>>> import numpy as np
>>> import numpy.linalg as la
>>> np.set_printoptions(suppress=True, linewidth=100)
>>> rnd = lambda a: np.round(a, 2) + 0
>>> J = np.loadtxt("data.csv", delimiter=",")
>>> print(rnd(J))
[[-0.48 -0.17  0.74  0.43  0.04]
 [ 0.67 -0.19  0.61 -0.37  0.04]
 [ 0.29 -0.12 -0.14  0.44  0.83]
 [-0.29  0.65  0.21 -0.47  0.48]
 [ 0.38  0.7   0.13  0.51 -0.28]]
>>> rng = np.random.default_rng(455)
>>> lab = rng.permutation(5)
>>> print(lab)
[2 3 1 0 4]
>>> other = J[lab][:, lab]
>>> print(rnd(la.det(other)), rnd(la.det(J[lab])))
1.0 -1.0
>>> print(rnd(np.diag(other)))
[-0.14 -0.47 -0.19 -0.48 -0.28]
>>> print(rnd(np.sort(np.abs(la.eigvals(other)))))
[1. 1. 1. 1. 1.]
>>> print(rnd(la.pinv(J)))
[[-0.48  0.67  0.29 -0.29  0.38]
 [-0.17 -0.19 -0.12  0.65  0.7 ]
 [ 0.74  0.61 -0.14  0.21  0.13]
 [ 0.43 -0.37  0.44 -0.47  0.51]
 [ 0.04  0.04  0.83  0.48 -0.28]]
>>> print(rnd(J[:, 0] @ J[:, 4]))
0.0
>>> print(rnd(J @ J.T))
[[1. 0. 0. 0. 0.]
 [0. 1. 0. 0. 0.]
 [0. 0. 1. 0. 0.]
 [0. 0. 0. 1. 0.]
 [0. 0. 0. 0. 1.]]
>>> print(rnd(la.norm(J, axis=0)))
[1. 1. 1. 1. 1.]
>>> print(rnd(np.abs(J).max()))
0.83
>>> np.zeros(5, 5)
Traceback (most recent call last):
  File "<python-input-18>", line 1, in <module>
    np.zeros(5, 5)
    ~~~~~~~~^^^^^^
TypeError: Cannot interpret '5' as a data type
>>> print(np.count_nonzero(J))
25
>>> print(rnd(la.svd(J, compute_uv=False)))
[1. 1. 1. 1. 1.]
>>> print(J.shape)
(5, 5)
>>> U, sig, VT = la.svd(J, full_matrices=False)
>>> print((sig > 1e-8).sum())
5
>>> print(rnd(np.cumsum(sig ** 2) / np.sum(sig ** 2)))
[0.2 0.4 0.6 0.8 1. ]
>>> print(rnd(U.T @ U))
[[1. 0. 0. 0. 0.]
 [0. 1. 0. 0. 0.]
 [0. 0. 1. 0. 0.]
 [0. 0. 0. 1. 0.]
 [0. 0. 0. 0. 1.]]
>>> print(rnd(VT @ VT.T))
[[1. 0. 0. 0. 0.]
 [0. 1. 0. 0. 0.]
 [0. 0. 1. 0. 0.]
 [0. 0. 0. 1. 0.]
 [0. 0. 0. 0. 1.]]
>>> print(np.allclose(U * sig @ VT, J))
True
>>> print(rnd(np.sqrt((sig ** 2).sum())), rnd(la.norm(J)))
2.24 2.24
>>> print(rnd(U.T @ J @ VT.T))
[[1. 0. 0. 0. 0.]
 [0. 1. 0. 0. 0.]
 [0. 0. 1. 0. 0.]
 [0. 0. 0. 1. 0.]
 [0. 0. 0. 0. 1.]]
>>> other = np.array([[1, 4, -7, 3], [-8, 0, 5, -1], [6, 3, -4, 8], [5, 6, 4, 9]])
>>> X = other - other.T
>>> print(X)
[[  0  12 -13  -2]
 [-12   0   2  -7]
 [ 13  -2   0   4]
 [  2   7  -4   0]]
>>> other = X / np.sqrt((X ** 2).mean(axis=1, keepdims=True))
>>> print(rnd(la.norm(other, axis=1)))
[2. 2. 2. 2.]
>>> print(rnd(other[0]))
[ 0.    1.35 -1.46 -0.22]
>>> f, v = X[3], X[0]
>>> print(f @ f)
69
>>> p = (f @ v) / (f @ f) * f
>>> print(rnd(v - p))
[-3.94 -1.8  -5.12 -2.  ]
>>> print(rnd(la.norm(f + v) ** 2 + la.norm(f - v) ** 2))
772.0
>>> data = np.loadtxt("w.csv", delimiter=",")
>>> print(data)
[[0. 1. 1. 1.]
 [1. 0. 1. 1.]
 [1. 1. 0. 1.]
 [1. 1. 1. 0.]]
>>> # symmetric, so the eigenvalues are real
>>> print(np.sort(np.abs(np.fft.fft(data[0]))), rnd(np.sort(la.svd(data, compute_uv=False))))
[1. 1. 1. 3.] [1. 1. 1. 3.]
>>> print((data @ data)[0])
[3. 2. 2. 2.]
>>> print(data @ (-1.0) ** np.arange(4))
[-1.  1. -1.  1.]
>>> print(np.allclose(data @ data.T, data.T @ data))
True
>>> print(data @ np.ones(4))
[3. 3. 3. 3.]
>>> print(np.fft.fft(data[0]))
[ 3.+0.j -1.+0.j -1.+0.j -1.+0.j]
>>> E = np.loadtxt("out13.csv", delimiter=",")
>>> print(E)
[[ 0.  0.  0.  0.]
 [ 0.  0.  0.  0.]
 [ 0.  0.  0.  0.]
 [ 0.  0.  0.  0.]
 [-1.  0.  0.  0.]
 [-1. -2.  0.  0.]
 [-2.  0.  0.  0.]
 [ 0.  0.  0.  0.]
 [ 0.  0.  0.  0.]
 [ 0.  0.  0.  0.]
 [ 1.  0.  0. -2.]
 [-1.  0.  2.  0.]
 [ 0.  0.  0.  0.]]
>>> other = np.c_[E[:, :1] @ np.array([[-1]]), np.array([3, -4, -6, -7, -7, 3, 2, -7, -1, 3, 0, -2, 6])]
>>> print(other)
[[ 0.  3.]
 [ 0. -4.]
 [ 0. -6.]
 [ 0. -7.]
 [ 1. -7.]
 [ 1.  3.]
 [ 2.  2.]
 [ 0. -7.]
 [ 0. -1.]
 [ 0.  3.]
 [-1.  0.]
 [ 1. -2.]
 [ 0.  6.]]
>>> print(rnd(la.lstsq(E, other[:, 0])[0]))
[-1.  0.  0.  0.]
>>> print(la.matrix_rank(np.c_[E, other]))
5
>>> vec = np.array([1, 2, 1, 4])
>>> a = np.maximum(E @ vec, 0)
>>> print(rnd(np.tanh(E @ vec)))
[ 0.    0.    0.    0.   -0.76 -1.   -0.96  0.    0.    0.   -1.    0.76  0.  ]
>>> print(E.T @ a)
[-1.  0.  2.  0.]
>>> gram = np.cov(E, rowvar=False)
>>> print(np.argsort(-E.std(axis=0).round(6), kind="stable"))
[0 1 2 3]
>>> print(rnd(gram))
[[ 0.56  0.12 -0.12 -0.22]
 [ 0.12  0.31  0.03 -0.03]
 [-0.12  0.03  0.31  0.03]
 [-0.22 -0.03  0.03  0.31]]
>>> print(rnd(np.corrcoef(E[:, 3], E[:, 1])[0, 1]))
-0.08
>>> print(rnd(np.corrcoef(E.T)))
[[ 1.    0.28 -0.28 -0.52]
 [ 0.28  1.    0.08 -0.08]
 [-0.28  0.08  1.    0.08]
 [-0.52 -0.08  0.08  1.  ]]
>>> print(rnd(E.std(axis=0)))
[0.72 0.53 0.53 0.53]
>>> F = np.loadtxt("test7.csv", delimiter=",")
>>> print(F)
[[25. 18. 21. 19. 11. 10. 18.  8. 17.]
 [18. 41. 25. 37. 22. 33. 29. 22. 24.]
 [21. 25. 36. 31. 20. 21. 19. 13. 20.]
 [19. 37. 31. 52. 22. 44. 33. 32. 26.]
 [11. 22. 20. 22. 27. 20. 16. 10. 13.]
 [10. 33. 21. 44. 20. 50. 31. 35. 26.]
 [18. 29. 19. 33. 16. 31. 36. 25. 21.]
 [ 8. 22. 13. 32. 10. 35. 25. 34. 26.]
 [17. 24. 20. 26. 13. 26. 21. 26. 30.]]
>>> # equal to its transpose
>>> evals, V = la.eigvalsh(F)
Traceback (most recent call last):
  File "<python-input-69>", line 1, in <module>
    evals, V = la.eigvalsh(F)
    ^^^^^^^^
ValueError: too many values to unpack (expected 2)
>>> evals, V = la.eigh(F)
>>> print(rnd(la.svd(F, compute_uv=False)))
[229.06  38.13  20.82  14.38  12.14   8.45   4.27   3.57   0.18]
>>> print(rnd(V @ np.diag(evals) @ V.T))
[[25. 18. 21. 19. 11. 10. 18.  8. 17.]
 [18. 41. 25. 37. 22. 33. 29. 22. 24.]
 [21. 25. 36. 31. 20. 21. 19. 13. 20.]
 [19. 37. 31. 52. 22. 44. 33. 32. 26.]
 [11. 22. 20. 22. 27. 20. 16. 10. 13.]
 [10. 33. 21. 44. 20. 50. 31. 35. 26.]
 [18. 29. 19. 33. 16. 31. 36. 25. 21.]
 [ 8. 22. 13. 32. 10. 35. 25. 34. 26.]
 [17. 24. 20. 26. 13. 26. 21. 26. 30.]]
>>> print(np.abs(V[:, -1]).round(6).argmax())
3
>>> print(rnd(evals.sum()), np.trace(F))
331.0 331.0
>>> print((evals > 1e-8).sum(), (evals < -1e-8).sum())
9 0
>>> print(rnd(V.T @ F @ V))
[[  0.18   0.     0.     0.     0.     0.     0.     0.     0.  ]
 [  0.     3.57   0.     0.     0.     0.     0.     0.     0.  ]
 [  0.     0.     4.27   0.     0.     0.     0.     0.     0.  ]
 [  0.     0.     0.     8.45   0.     0.     0.     0.     0.  ]
 [  0.     0.     0.     0.    12.14   0.     0.     0.     0.  ]
 [  0.     0.     0.     0.     0.    14.38   0.     0.     0.  ]
 [  0.     0.     0.     0.     0.     0.    20.82   0.     0.  ]
 [  0.     0.     0.     0.     0.     0.     0.    38.13   0.  ]
 [  0.     0.     0.     0.     0.     0.     0.     0.   229.06]]
